$ python3 -q
>>> import numpy as np
>>> from numpy import linalg as LA
>>> np.set_printoptions(precision=3, suppress=True, linewidth=140)
>>> def rnd(a):
...     return np.round(a, 3) + 0
... 
>>> W0 = np.array([[7.0, 0.0, 0.0, 0.0],
...     [7.0, 0.0, 0.0, 0.0],
...     [0.0, 0.0, 3.0, 0.0],
...     [0.0, 0.0, 1.0, 4.0]])
>>> print(W0)
[[7. 0. 0. 0.]
 [7. 0. 0. 0.]
 [0. 0. 3. 0.]
 [0. 0. 1. 4.]]
>>> print(rnd(LA.eigvals(W0)))
[4. 0. 7. 3.]
>>> print(np.kron(np.eye(2, dtype=int), W0))
[[7. 0. 0. 0. 0. 0. 0. 0.]
 [7. 0. 0. 0. 0. 0. 0. 0.]
 [0. 0. 3. 0. 0. 0. 0. 0.]
 [0. 0. 1. 4. 0. 0. 0. 0.]
 [0. 0. 0. 0. 7. 0. 0. 0.]
 [0. 0. 0. 0. 7. 0. 0. 0.]
 [0. 0. 0. 0. 0. 0. 3. 0.]
 [0. 0. 0. 0. 0. 0. 1. 4.]]
>>> M2 = W0[0, 0] * W0[1:] - np.outer(W0[1:, 0], W0[0])
>>> print(M2)
[[ 0.  0.  0.  0.]
 [ 0.  0. 21.  0.]
 [ 0.  0.  7. 28.]]
>>> print(np.flatnonzero(~M2.round(6).any(axis=1)))
[0]
>>> print(LA.matrix_rank(M2), LA.matrix_rank(W0))
2 3
>>> def softmax(z):
...     e = np.exp(z - z.max(axis=-1, keepdims=True))
...     return e / e.sum(axis=-1, keepdims=True)
... 
>>> print(softmax(M2[0]))
[0.25 0.25 0.25 0.25]
>>> print(rnd(softmax(M2).sum(axis=1)))
[1. 1. 1.]
>>> scores = M2 @ M2.T / np.sqrt(4)
>>> print(softmax(scores).round(6).argmax(axis=1))
[0 1 2]
>>> r = LA.matrix_rank(W0)
>>> print(r)
3
>>> N = LA.svd(W0)[2][r:].T
>>> print(N.shape)
(4, 1)
>>> print(LA.matrix_rank(W0.T @ W0), LA.matrix_rank(W0 @ W0.T))
3 3
>>> print(N[:, 0] / N[np.abs(N[:, 0]).round(6).argmax(), 0])
[0. 1. 0. 0.]
>>> print(np.allclose(W0 @ N, 0))
True
>>> U, sigma, Vt = LA.svd(W0)
>>> vecs = Vt[:(sigma > 1e-8).sum()]
>>> rng = np.random.default_rng(392)
>>> x0 = W0[1] + -2 * W0[2] + rng.integers(2) * np.eye(4)[2]
>>> print(x0)
[ 7.  0. -5.  0.]
>>> print(LA.matrix_rank(np.vstack([W0, x0])))
3
>>> print(rnd(LA.norm(x0 - vecs.T @ vecs @ x0)))
0.0
>>> print(np.allclose(vecs.T @ vecs @ x0, x0))
True
>>> E = np.array([[4, 0, 0, 0, 0],
...     [0, 3, 0, 0, 0],
...     [0, 0, 2, 0, 0],
...     [0, 0, 0, 3, 0],
...     [0, 0, 0, 0, 2]])
>>> # triangular
>>> print(E @ E)
[[16  0  0  0  0]
 [ 0  9  0  0  0]
 [ 0  0  4  0  0]
 [ 0  0  0  9  0]
 [ 0  0  0  0  4]]
>>> print(rnd(np.sort(LA.eigvals(E).real)))
[2. 2. 3. 3. 4.]
>>> print(np.flatnonzero(LA.matrix_power((E != 0) + (E.T != 0) + np.eye(5), 5)[2]))
[2]
>>> print(rnd(LA.det(2 * E)), rnd(LA.det(E)))
4608.0 144.0
>>> print(np.kron(np.eye(2, dtype=int), E))
[[4 0 0 0 0 0 0 0 0 0]
 [0 3 0 0 0 0 0 0 0 0]
 [0 0 2 0 0 0 0 0 0 0]
 [0 0 0 3 0 0 0 0 0 0]
 [0 0 0 0 2 0 0 0 0 0]
 [0 0 0 0 0 4 0 0 0 0]
 [0 0 0 0 0 0 3 0 0 0]
 [0 0 0 0 0 0 0 2 0 0]
 [0 0 0 0 0 0 0 0 3 0]
 [0 0 0 0 0 0 0 0 0 2]]
>>> print(np.poly(E))
[   1.  -14.   77. -208.  276. -144.]
>>> print(rnd(LA.eigvals(E)))
[4. 3. 2. 3. 2.]
>>> print(rnd(LA.det(E.T)))
144.0
>>> cov = E.T @ E
>>> print(rnd(LA.eigvalsh(cov)[::-1]))
[16.  9.  9.  4.  4.]
>>> print((E @ E.T).shape)
(5, 5)
>>> print(LA.matrix_rank(cov))
5
>>> t = np.radians(45)
>>> Rm = np.eye(5)
>>> Rm[2, 2] = Rm[4, 4] = np.cos(t)
>>> Rm[2, 4], Rm[4, 2] = -np.sin(t), np.sin(t)
>>> print(rnd(Rm))
[[ 1.     0.     0.     0.     0.   ]
 [ 0.     1.     0.     0.     0.   ]
 [ 0.     0.     0.707  0.    -0.707]
 [ 0.     0.     0.     1.     0.   ]
 [ 0.     0.     0.707  0.     0.707]]
>>> M2 = E @ Rm.T
>>> print(rnd(M2))
[[ 4.     0.     0.     0.     0.   ]
 [ 0.     3.     0.     0.     0.   ]
 [ 0.     0.     1.414  0.     1.414]
 [ 0.     0.     0.     3.     0.   ]
 [ 0.     0.    -1.414  0.     1.414]]
>>> print(np.allclose(LA.norm(E, axis=1), LA.norm(M2, axis=1)))
True
>>> print(rnd(LA.svd(E, compute_uv=False)), rnd(LA.svd(M2, compute_uv=False)))
[4. 3. 3. 2. 2.] [4. 3. 3. 2. 2.]
>>> low = LA.cholesky(E)
>>> print(rnd(low @ low.T))
[[4. 0. 0. 0. 0.]
 [0. 3. 0. 0. 0.]
 [0. 0. 2. 0. 0.]
 [0. 0. 0. 3. 0.]
 [0. 0. 0. 0. 2.]]
>>> print(rnd(low))
[[2.    0.    0.    0.    0.   ]
 [0.    1.732 0.    0.    0.   ]
 [0.    0.    1.414 0.    0.   ]
 [0.    0.    0.    1.732 0.   ]
 [0.    0.    0.    0.    1.414]]
>>> print(E / np.sqrt(np.outer(np.diag(E), np.diag(E))))
[[1. 0. 0. 0. 0.]
 [0. 1. 0. 0. 0.]
 [0. 0. 1. 0. 0.]
 [0. 0. 0. 1. 0.]
 [0. 0. 0. 0. 1.]]
>>> print(rnd(np.diag(low) ** 2))
[4. 3. 2. 3. 2.]
>>> J = np.eye(4, dtype=int)[rng.permutation(4)]
>>> print(J)
[[0 1 0 0]
 [0 0 1 0]
 [1 0 0 0]
 [0 0 0 1]]
>>> f, v = J[1], J[2]
>>> print(f @ f)
1
>>> print(f @ v)
0
>>> p = (f @ v) / (f @ f) * f
>>> print((v - p) @ f)
0.0
>>> print(np.outer(f, v))
[[0 0 0 0]
 [0 0 0 0]
 [1 0 0 0]
 [0 0 0 0]]
>>> print(LA.matrix_rank(np.outer(f, v)))
1
>>> print(rnd(LA.pinv(J)))
[[0. 0. 1. 0.]
 [1. 0. 0. 0.]
 [0. 1. 0. 0.]
 [0. 0. 0. 1.]]
>>> print(J @ J.T)
[[1 0 0 0]
 [0 1 0 0]
 [0 0 1 0]
 [0 0 0 1]]
>>> print(rnd(LA.norm(J, axis=0)))
[1. 1. 1. 1.]
>>> print(J[:, 1] @ J[:, 0])
0
>>> x0 = np.array([3, -1, 2, -1])
>>> print(np.sign((J @ x0).round(6)))
[-1  1  1 -1]
>>> print((J @ x0).argmax())
2
>>> print((J * x0).sum(axis=1))
[-1  2  3 -1]
>>> print(J @ np.ones(4))
[1. 1. 1. 1.]
>>> print(LA.matrix_power(J, 100))
[[0 1 0 0]
 [0 0 1 0]
 [1 0 0 0]
 [0 0 0 1]]
>>> p = np.eye(4)[0]
>>> for _ in range(7):
...     p = p @ J
...     print(p.round(3))
... 
[0. 1. 0. 0.]
[0. 0. 1. 0.]
[1. 0. 0. 0.]
[0. 1. 0. 0.]
[0. 0. 1. 0.]
[1. 0. 0. 0.]
[0. 1. 0. 0.]
>>> F = np.load("m.npy")
>>> print(F)
[[ 2  5 -2 -5]
 [ 1  3 -1 -3]
 [-2 -5  2  5]
 [-1 -3  1  3]]
>>> # rows and columns are dependent
>>> print(np.einsum("ij,ji->", F, F))
92
>>> print(rnd(LA.eigvals(F).sum().real))
10.0
>>> print(rnd(np.poly(F)))
[  1. -10.   4.   0.   0.]
>>> print(rnd(LA.det(F[::-1])))
0.0
>>> print(rnd(LA.eigvals(F)))
[9.583 0.417 0.    0.   ]
>>> labels = rng.permutation(4)
>>> print(labels)
[3 2 1 0]
>>> M2 = F[labels][:, labels]
>>> print(np.trace(M2))
10
>>> print(np.allclose(M2, F))
False
>>> r = LA.matrix_rank(F)
>>> print(r)
2
>>> N = LA.svd(F)[2][r:].T
>>> print(LA.matrix_rank(F.T @ F), LA.matrix_rank(F @ F.T))
2 2
>>> print([int(LA.matrix_rank(np.delete(F, i, axis=0))) for i in range(4)])
[2, 2, 2, 2]
>>> print(np.abs(np.diag(LA.qr(F)[1])) > 1e-9)
[ True  True False False]
>>> print(np.allclose(F[:-1].T @ LA.lstsq(F[:-1].T, F[-1])[0], F[-1]))
True
>>> print(LA.lstsq(F[:-1].T, F[-1])[2])
2
>>> M = np.loadtxt("x.csv", delimiter=",")
>>> print(M)
[[ 0.  9.  6.]
 [ 0. 10.  9.]
 [ 0.  8.  3.]
 [ 0.  7.  0.]
 [ 0.  8.  3.]
 [ 0.  8.  3.]
 [ 0. 10.  9.]
 [ 0.  9.  6.]
 [ 0.  9.  6.]
 [ 0.  8.  3.]
 [ 0.  9.  6.]
 [ 0.  9.  6.]
 [ 0.  7.  0.]
 [ 0. 10.  9.]
 [ 0.  9.  6.]
 [ 0.  8.  3.]
 [ 0.  7.  0.]
 [ 0.  7.  0.]
 [ 0.  8.  3.]
 [ 0. 10.  9.]
 [ 0. 10.  9.]
 [ 0.  9.  6.]
 [ 0.  8.  3.]
 [ 0.  7.  0.]
 [ 0. 10.  9.]
 [ 0.  9.  6.]
 [ 0.  9.  6.]]
>>> U, sigma, Vt = LA.svd(M)
>>> print(np.argmax(sigma[:-1] / (sigma[1:] + 1e-6)) + 1)
2
>>> print(rnd(sigma))
[52.655 11.067  0.   ]
>>> M2 = U[:, :2] @ np.diag(sigma[:2]) @ Vt[:2]
>>> print(rnd(LA.norm(M - M2, 2)), sigma[2])
0.0 0.0
>>> print(rnd(M2))
[[ 0.  9.  6.]
 [ 0. 10.  9.]
 [ 0.  8.  3.]
 [ 0.  7.  0.]
 [ 0.  8.  3.]
 [ 0.  8.  3.]
 [ 0. 10.  9.]
 [ 0.  9.  6.]
 [ 0.  9.  6.]
 [ 0.  8.  3.]
 [ 0.  9.  6.]
 [ 0.  9.  6.]
 [ 0.  7.  0.]
 [ 0. 10.  9.]
 [ 0.  9.  6.]
 [ 0.  8.  3.]
 [ 0.  7.  0.]
 [ 0.  7.  0.]
 [ 0.  8.  3.]
 [ 0. 10.  9.]
 [ 0. 10.  9.]
 [ 0.  9.  6.]
 [ 0.  8.  3.]
 [ 0.  7.  0.]
 [ 0. 10.  9.]
 [ 0.  9.  6.]
 [ 0.  9.  6.]]
>>> print(rnd(np.abs(M - M2).max()))
0.0
>>> print(LA.matrix_rank(M, rtol=0.05))
2
>>> U, sigma, Vt = LA.svd(M, full_matrices=False)
>>> print(np.abs(U[:, 0]).round(6).argmax())
1
>>> print(U.shape, sigma.shape, Vt.shape)
(27, 3) (3,) (3, 3)
>>> print(rnd(sigma / sigma[0]))
[1.   0.21 0.  ]
